$ ipython --no-banner

In [1]: import numpy as np

In [2]: import numpy.linalg as la

In [3]: np.set_printoptions(suppress=True, linewidth=160)

In [4]: def rnd(a):
   ...:     return np.round(a, 1) + 0
   ...: 

In [5]: data = np.load("x.npy")

In [6]: data
Out[6]: 
array([[-1.,  0.,  0., -2.,  0.,  0.,  0.,  0., -2., -2.],
       [ 0., -1., -2.,  0., -2.,  0.,  0., -2.,  0.,  0.],
       [ 0., -2., -1.,  0., -2.,  0.,  0., -2.,  0.,  0.],
       [-2.,  0.,  0., -1.,  0.,  0.,  0.,  0., -2., -2.],
       [ 0., -2., -2.,  0., -1.,  0.,  0., -2.,  0.,  0.],
       [ 0.,  0.,  0.,  0.,  0., -1., -2.,  0.,  0.,  0.],
       [ 0.,  0.,  0.,  0.,  0., -2., -1.,  0.,  0.,  0.],
       [ 0., -2., -2.,  0., -2.,  0.,  0., -1.,  0.,  0.],
       [-2.,  0.,  0., -2.,  0.,  0.,  0.,  0., -1., -2.],
       [-2.,  0.,  0., -2.,  0.,  0.,  0.,  0., -2., -1.]])

In [7]: # splits into 3 blocks

In [8]: evals, V = la.eigh(data)

In [9]: rnd(la.eigvalsh(data @ data))
Out[9]: array([ 1.,  1.,  1.,  1.,  1.,  1.,  1.,  9., 49., 49.])

In [10]: rnd(la.svd(data, compute_uv=False))
Out[10]: array([7., 7., 3., 1., 1., 1., 1., 1., 1., 1.])

In [11]: rnd(evals.sum()), np.trace(data)
Out[11]: (np.float64(-10.0), np.float64(-10.0))

In [12]: print(np.unique(evals.round(6) + 0, return_counts=True)[1])
[2 1 7]

In [13]: rnd(V.T @ data @ V)
Out[13]: 
array([[-7.,  0.,  0.,  0.,  0.,  0.,  0.,  0.,  0.,  0.],
       [ 0., -7.,  0.,  0.,  0.,  0.,  0.,  0.,  0.,  0.],
       [ 0.,  0., -3.,  0.,  0.,  0.,  0.,  0.,  0.,  0.],
       [ 0.,  0.,  0.,  1.,  0.,  0.,  0.,  0.,  0.,  0.],
       [ 0.,  0.,  0.,  0.,  1.,  0.,  0.,  0.,  0.,  0.],
       [ 0.,  0.,  0.,  0.,  0.,  1.,  0.,  0.,  0.,  0.],
       [ 0.,  0.,  0.,  0.,  0.,  0.,  1.,  0.,  0.,  0.],
       [ 0.,  0.,  0.,  0.,  0.,  0.,  0.,  1.,  0.,  0.],
       [ 0.,  0.,  0.,  0.,  0.,  0.,  0.,  0.,  1.,  0.],
       [ 0.,  0.,  0.,  0.,  0.,  0.,  0.,  0.,  0.,  1.]])

In [14]: rng = np.random.default_rng(706943)

In [15]: idx = rng.permutation(10)

In [16]: idx
Out[16]: array([6, 1, 8, 0, 4, 2, 7, 3, 9, 5])

In [17]: other = data[idx][:, idx]

In [18]: np.diag(other)
Out[18]: array([-1., -1., -1., -1., -1., -1., -1., -1., -1., -1.])

In [19]: other
Out[19]: 
array([[-1.,  0.,  0.,  0.,  0.,  0.,  0.,  0.,  0., -2.],
       [ 0., -1.,  0.,  0., -2., -2., -2.,  0.,  0.,  0.],
       [ 0.,  0., -1., -2.,  0.,  0.,  0., -2., -2.,  0.],
       [ 0.,  0., -2., -1.,  0.,  0.,  0., -2., -2.,  0.],
       [ 0., -2.,  0.,  0., -1., -2., -2.,  0.,  0.,  0.],
       [ 0., -2.,  0.,  0., -2., -1., -2.,  0.,  0.,  0.],
       [ 0., -2.,  0.,  0., -2., -2., -1.,  0.,  0.,  0.],
       [ 0.,  0., -2., -2.,  0.,  0.,  0., -1., -2.,  0.],
       [ 0.,  0., -2., -2.,  0.,  0.,  0., -2., -1.,  0.],
       [-2.,  0.,  0.,  0.,  0.,  0.,  0.,  0.,  0., -1.]])

In [20]: print(np.trace(other))
-10.0

In [21]: evals, V = la.eigh(data)

In [22]: vec = np.array([3, 0, -1, 3, -4, 5, 0, 3, 1, 1])

In [23]: rnd(V * np.abs(evals) @ V.T)
Out[23]: 
array([[2.5, 0. , 0. , 1.5, 0. , 0. , 0. , 0. , 1.5, 1.5],
       [0. , 2.5, 1.5, 0. , 1.5, 0. , 0. , 1.5, 0. , 0. ],
       [0. , 1.5, 2.5, 0. , 1.5, 0. , 0. , 1.5, 0. , 0. ],
       [1.5, 0. , 0. , 2.5, 0. , 0. , 0. , 0. , 1.5, 1.5],
       [0. , 1.5, 1.5, 0. , 2.5, 0. , 0. , 1.5, 0. , 0. ],
       [0. , 0. , 0. , 0. , 0. , 2. , 1. , 0. , 0. , 0. ],
       [0. , 0. , 0. , 0. , 0. , 1. , 2. , 0. , 0. , 0. ],
       [0. , 1.5, 1.5, 0. , 1.5, 0. , 0. , 2.5, 0. , 0. ],
       [1.5, 0. , 0. , 1.5, 0. , 0. , 0. , 0. , 2.5, 1.5],
       [1.5, 0. , 0. , 1.5, 0. , 0. , 0. , 0. , 1.5, 2.5]])

In [24]: rnd(vec @ data @ vec / (vec @ vec)), evals[0], rnd(evals[-1])
Out[24]: (np.float64(-1.6), np.float64(-7.0), np.float64(1.0))

In [25]: print(rnd(la.eigvalsh(data[1:, 1:])))
[-7. -5. -3.  1.  1.  1.  1.  1.  1.]

In [26]: print(np.abs(data).sum(axis=1).max(), np.abs(evals).max())
7.0 7.0

In [27]: A = np.load("test3.npy")

In [28]: A
Out[28]: 
array([[-6, -2, -2,  0, -2,  1, -2,  0],
       [-2,  0,  1,  1, -2, -3,  3, -1],
       [-2,  1, -6, -3, -3, -5,  5,  2],
       [ 0,  1, -3, -2,  1,  0,  0,  4],
       [-2, -2, -3,  1,  4,  5, -2,  2],
       [ 1, -3, -5,  0,  5, -6,  2, -4],
       [-2,  3,  5,  0, -2,  2, -4,  5],
       [ 0, -1,  2,  4,  2, -4,  5, -2]])

In [29]: evals, V = la.eigh(A)

In [30]: vec = np.array([1, 3, 1, 2, 0, 3, 2, 0])

In [31]: vec @ A @ vec
Out[31]: np.int64(-106)

In [32]: print((np.sign(V[:, -1].round(6)) == np.sign(V[0, -1].round(6))).astype(int))
[1 0 0 1 1 1 0 0]

In [33]: rnd(la.eigvalsh(A[1:, 1:]))
Out[33]: array([-15.7, -10.2,  -4.1,  -1. ,  -0.2,   4.8,  10.3])

In [34]: rnd(vec @ A @ vec / (vec @ vec)), rnd(evals[0]), rnd(evals[-1])
Out[34]: (np.float64(-3.8), np.float64(-15.8), np.float64(10.4))
